$ ipython --no-banner

In [1]: import numpy as np

In [2]: from numpy import linalg as LA

In [3]: np.set_printoptions(suppress=True, linewidth=120)

In [4]: E = np.loadtxt("dump.csv", delimiter=",")

In [5]: E
Out[5]: 
array([[ 0.46,  0.09, -0.11, -1.  ,  0.6 , -0.23,  0.08, -0.09,  0.08, -0.53],
       [ 0.09, -2.19, -0.21,  0.18,  0.64,  0.09,  0.02,  0.43, -0.49, -0.24],
       [-0.11, -0.21, -0.29,  1.41,  1.66,  0.38,  0.86, -0.57,  0.68,  0.38],
       [-1.  ,  0.18,  1.41, -1.48,  0.77, -0.19,  0.49, -0.81,  0.35, -0.26],
       [ 0.6 ,  0.64,  1.66,  0.77, -0.65,  0.25,  0.9 ,  0.1 ,  0.25,  0.44],
       [-0.23,  0.09,  0.38, -0.19,  0.25, -0.51,  0.29,  0.92,  0.59,  0.9 ],
       [ 0.08,  0.02,  0.86,  0.49,  0.9 ,  0.29, -1.48, -0.14, -0.07,  0.28],
       [-0.09,  0.43, -0.57, -0.81,  0.1 ,  0.92, -0.14, -0.27, -0.37,  0.02],
       [ 0.08, -0.49,  0.68,  0.35,  0.25,  0.59, -0.07, -0.37,  1.06, -0.1 ],
       [-0.53, -0.24,  0.38, -0.26,  0.44,  0.9 ,  0.28,  0.02, -0.1 , -1.65]])

In [6]: f, g = E[9], E[8]

In [7]: round(float(f @ f), 2)
Out[7]: 4.37

In [8]: p = (f @ g) / (f @ f) * f

In [9]: LA.matrix_rank(np.outer(f, g))
Out[9]: np.int64(1)

In [10]: p.round(2) + 0
Out[10]: array([-0.11, -0.05,  0.08, -0.05,  0.09,  0.19,  0.06,  0.  , -0.02, -0.35])

In [11]: rng = np.random.default_rng(46)

In [12]: lab = rng.permutation(10)

In [13]: lab
Out[13]: array([2, 6, 0, 5, 4, 1, 8, 9, 7, 3])

In [14]: B = E[lab][:, lab]

In [15]: round(float(LA.det(B)), 2), round(LA.det(E[lab]), 2)
Out[15]: (216.83, np.float64(-216.83))

In [16]: np.allclose(B, E)
Out[16]: False

In [17]: np.round(np.sort(np.abs(LA.eigvals(B))), 2)
Out[17]: array([1.  , 1.  , 1.  , 1.01, 1.99, 2.  , 2.01, 2.99, 3.  , 3.01])

In [18]: vals, vecs = LA.eigvalsh(E)
Traceback (most recent call last):
  Cell In[18], line 1
    vals, vecs = LA.eigvalsh(E)
ValueError: too many values to unpack (expected 2)


In [19]: vals, vecs = LA.eigh(E)

In [20]: np.round(vecs.T @ vecs, 2) + 0
Out[20]: 
array([[1., 0., 0., 0., 0., 0., 0., 0., 0., 0.],
       [0., 1., 0., 0., 0., 0., 0., 0., 0., 0.],
       [0., 0., 1., 0., 0., 0., 0., 0., 0., 0.],
       [0., 0., 0., 1., 0., 0., 0., 0., 0., 0.],
       [0., 0., 0., 0., 1., 0., 0., 0., 0., 0.],
       [0., 0., 0., 0., 0., 1., 0., 0., 0., 0.],
       [0., 0., 0., 0., 0., 0., 1., 0., 0., 0.],
       [0., 0., 0., 0., 0., 0., 0., 1., 0., 0.],
       [0., 0., 0., 0., 0., 0., 0., 0., 1., 0.],
       [0., 0., 0., 0., 0., 0., 0., 0., 0., 1.]])

In [21]: np.round(vals.sum(), 2), np.trace(E)
Out[21]: (np.float64(-7.0), np.float64(-7.0))

In [22]: np.round(vecs @ np.diag(vals) @ vecs.T, 2)
Out[22]: 
array([[ 0.46,  0.09, -0.11, -1.  ,  0.6 , -0.23,  0.08, -0.09,  0.08, -0.53],
       [ 0.09, -2.19, -0.21,  0.18,  0.64,  0.09,  0.02,  0.43, -0.49, -0.24],
       [-0.11, -0.21, -0.29,  1.41,  1.66,  0.38,  0.86, -0.57,  0.68,  0.38],
       [-1.  ,  0.18,  1.41, -1.48,  0.77, -0.19,  0.49, -0.81,  0.35, -0.26],
       [ 0.6 ,  0.64,  1.66,  0.77, -0.65,  0.25,  0.9 ,  0.1 ,  0.25,  0.44],
       [-0.23,  0.09,  0.38, -0.19,  0.25, -0.51,  0.29,  0.92,  0.59,  0.9 ],
       [ 0.08,  0.02,  0.86,  0.49,  0.9 ,  0.29, -1.48, -0.14, -0.07,  0.28],
       [-0.09,  0.43, -0.57, -0.81,  0.1 ,  0.92, -0.14, -0.27, -0.37,  0.02],
       [ 0.08, -0.49,  0.68,  0.35,  0.25,  0.59, -0.07, -0.37,  1.06, -0.1 ],
       [-0.53, -0.24,  0.38, -0.26,  0.44,  0.9 ,  0.28,  0.02, -0.1 , -1.65]])

In [23]: np.round(LA.eigvalsh(E + -3 * np.eye(10)), 2) + 0
Out[23]: array([-6.01, -5.99, -5.01, -5.  , -4.99, -4.  , -2.  , -2.  , -1.99,  0.  ])

In [24]: np.round(LA.svd(E, compute_uv=False), 2)
Out[24]: array([3.01, 3.  , 2.99, 2.01, 2.  , 1.99, 1.01, 1.  , 1.  , 1.  ])

In [25]: np.abs(vecs[:, -1]).round(6).argmax()
Out[25]: np.int64(2)

In [26]: vals.round(2)
Out[26]: array([-3.01, -2.99, -2.01, -2.  , -1.99, -1.  ,  1.  ,  1.  ,  1.01,  3.  ])

In [27]: (vals > 1e-8).sum(), (vals < -1e-8).sum()
Out[27]: (np.int64(4), np.int64(6))
